% ipython --no-banner

In [1]: import numpy as np

In [2]: from numpy import linalg as LA

In [3]: np.set_printoptions(precision=2, suppress=True, linewidth=160)

In [4]: Y = np.array([[0, -2], [3, 0]])

In [5]: basis = np.array([[7, -3], [0, 6]])

In [6]: M = np.block([[Y, np.array([[0, 1], [2, 1]])], [np.zeros((2, 2)), basis]])

In [7]: M
Out[7]: 
array([[ 0., -2.,  0.,  1.],
       [ 3.,  0.,  2.,  1.],
       [ 0.,  0.,  7., -3.],
       [ 0.,  0.,  0.,  6.]])

In [8]: hat = np.triu(np.array([[1, 1, -1, -2], [0, 0, -2, -1], [0, -1, 0, -2], [0, 0, 2, 2]]), 1) + np.eye(4)

In [9]: Y = hat @ M @ LA.inv(hat)

In [10]: Y
Out[10]: 
array([[  3.,  -5., -12., -30.],
       [  3.,  -3., -15., -26.],
       [  0.,   0.,   7.,  -1.],
       [  0.,   0.,   0.,   6.]])

In [11]: np.poly(Y)
Out[11]: array([  1., -13.,  48., -78., 252.])

In [12]: round(LA.det(Y), 2)
Out[12]: np.float64(252.0)

In [13]: hat @ M - M @ hat
Out[13]: 
array([[  3.,   0.,  -9., -10.],
       [  0.,  -3., -11.,  10.],
       [  0.,   0.,   0.,   2.],
       [  0.,   0.,   0.,   0.]])

In [14]: LA.matrix_rank(Y)
Out[14]: np.int64(4)

In [15]: C2 = M.T @ M

In [16]: np.diag(C2)
Out[16]: array([ 9.,  4., 53., 47.])

In [17]: (M @ M.T).shape
Out[17]: (4, 4)

In [18]: LA.matrix_rank(C2)
Out[18]: np.int64(4)

In [19]: Y = LA.inv(M)

In [20]: LA.det(M) * Y
Out[20]: 
array([[   0.,   84.,  -24.,  -26.],
       [-126.,   -0.,   -0.,   21.],
       [   0.,    0.,   36.,   18.],
       [   0.,    0.,    0.,   42.]])

In [21]: arr = np.array([[2.05, 1.0, -3.0], [-1.0, -4.95, -2.0], [2.0, 1.0, -2.95]])

In [22]: arr
Out[22]: 
array([[ 2.05,  1.  , -3.  ],
       [-1.  , -4.95, -2.  ],
       [ 2.  ,  1.  , -2.95]])

In [23]: r0, r1 = arr[0], arr[1]

In [24]: round(r0 @ r0, 2)
Out[24]: np.float64(14.2)

In [25]: p = (r0 @ r1) / (r0 @ r0) * r0

In [26]: np.outer(r0, r1)
Out[26]: 
array([[ -2.05, -10.15,  -4.1 ],
       [ -1.  ,  -4.95,  -2.  ],
       [  3.  ,  14.85,   6.  ]])

In [27]: LA.matrix_rank(np.outer(r0, r1))
Out[27]: np.int64(1)

In [28]: p
Out[28]: array([-0.14, -0.07,  0.21])

In [29]: r1 - p
Out[29]: array([-0.86, -4.88, -2.21])

In [30]: np.round((r1 - p) @ r0, 2)
Out[30]: np.float64(0.0)

In [31]: round(float(LA.norm(r0 + r1) ** 2 + LA.norm(r0 - r1) ** 2), 2)
Out[31]: 87.41

In [32]: LA.cond(arr) > 100
Out[32]: np.True_

In [33]: round(float(LA.norm(arr, 2) / LA.norm(arr)), 2)
Out[33]: 0.73

In [34]: LA.matrix_rank(arr, rtol=0.1)
Out[34]: np.int64(2)

In [35]: vec = np.array([2, -1, 3])

In [36]: rhs = arr @ vec

In [37]: coef, lr = np.zeros(3), 1 / LA.norm(arr, 2) ** 2

In [38]: for i in range(3):
    ...:     coef -= lr * arr.T @ (arr @ coef - rhs)
    ...:     if i % 1 == 0: print(i, round(LA.norm(arr @ coef - rhs), 2))
    ...: 
0 0.95
1 0.11
2 0.05

In [39]: np.round(LA.cond(arr), 2)
Out[39]: np.float64(409.97)

In [40]: rng = np.random.default_rng(884)

In [41]: idx = rng.permutation(3)

In [42]: Y = arr[:, idx] * rng.choice([-1, 1], 3)

In [43]: Y
Out[43]: 
array([[ 3.  ,  2.05,  1.  ],
       [ 2.  , -1.  , -4.95],
       [ 2.95,  2.  ,  1.  ]])

In [44]: Uu, _, Vh = LA.svd(arr.T @ Y)

In [45]: np.round(LA.lstsq(arr, Y)[0], 2) + 0
Out[45]: 
array([[ 0.,  1.,  0.],
       [ 0.,  0.,  1.],
       [-1.,  0.,  0.]])

In [46]: np.round(Uu @ Vh, 2) + 0
Out[46]: 
array([[ 0.,  1.,  0.],
       [ 0.,  0.,  1.],
       [-1.,  0.,  0.]])

In [47]: vec = np.array([0, 1, 2])

In [48]: arr @ np.ones(3)
Out[48]: array([ 0.05, -7.95,  0.05])

In [49]: np.einsum("ij,j->i", arr, vec)
Out[49]: array([-5.  , -8.95, -4.9 ])

In [50]: LA.norm(arr @ vec) <= LA.norm(arr, 2) * LA.norm(vec) + 1e-9
Out[50]: np.True_

In [51]: arr * vec
Out[51]: 
array([[ 0.  ,  1.  , -6.  ],
       [-0.  , -4.95, -4.  ],
       [ 0.  ,  1.  , -5.9 ]])

In [52]: (arr * vec).sum(axis=1)
Out[52]: array([-5.  , -8.95, -4.9 ])

In [53]: np.sign((arr @ vec).round(6))
Out[53]: array([-1., -1., -1.])

In [54]: arr @ (2 * vec)
Out[54]: array([-10. , -17.9,  -9.8])

In [55]: arr @ np.eye(3)[0]
Out[55]: array([ 2.05, -1.  ,  2.  ])

In [56]: arr @ vec
Out[56]: array([-5.  , -8.95, -4.9 ])

In [57]: basis = np.sign(np.array([[-2, 1, 2], [-1, -1, 1], [1, -2, -2]]))

In [58]: Y = (np.tril(basis, -1) + np.eye(3)) @ (np.triu(basis, 1) + np.eye(3))

In [59]: vals = np.array([-1, 1, 0])

In [60]: W0 = np.rint(Y * vals @ LA.inv(Y)) + 0

In [61]: W0
Out[61]: 
array([[ 1.,  1., -1.],
       [ 0., -1.,  0.],
       [ 0.,  1.,  0.]])

In [62]: Uu, sv, Vh = LA.svd(W0)

In [63]: V = Vh[:(sv > 1e-8).sum()]

In [64]: vec = W0[2] + 4 * W0[0] + rng.integers(2) * np.eye(3)[1]

In [65]: vec
Out[65]: array([ 4.,  6., -4.])

In [66]: np.allclose(V.T @ V @ vec, vec)
Out[66]: True

In [67]: np.diag(V.T @ V)
Out[67]: array([0.5, 1. , 0.5])

In [68]: np.round(V.T @ V, 2) + 0
Out[68]: 
array([[ 0.5,  0. , -0.5],
       [ 0. ,  1. ,  0. ],
       [-0.5,  0. ,  0.5]])
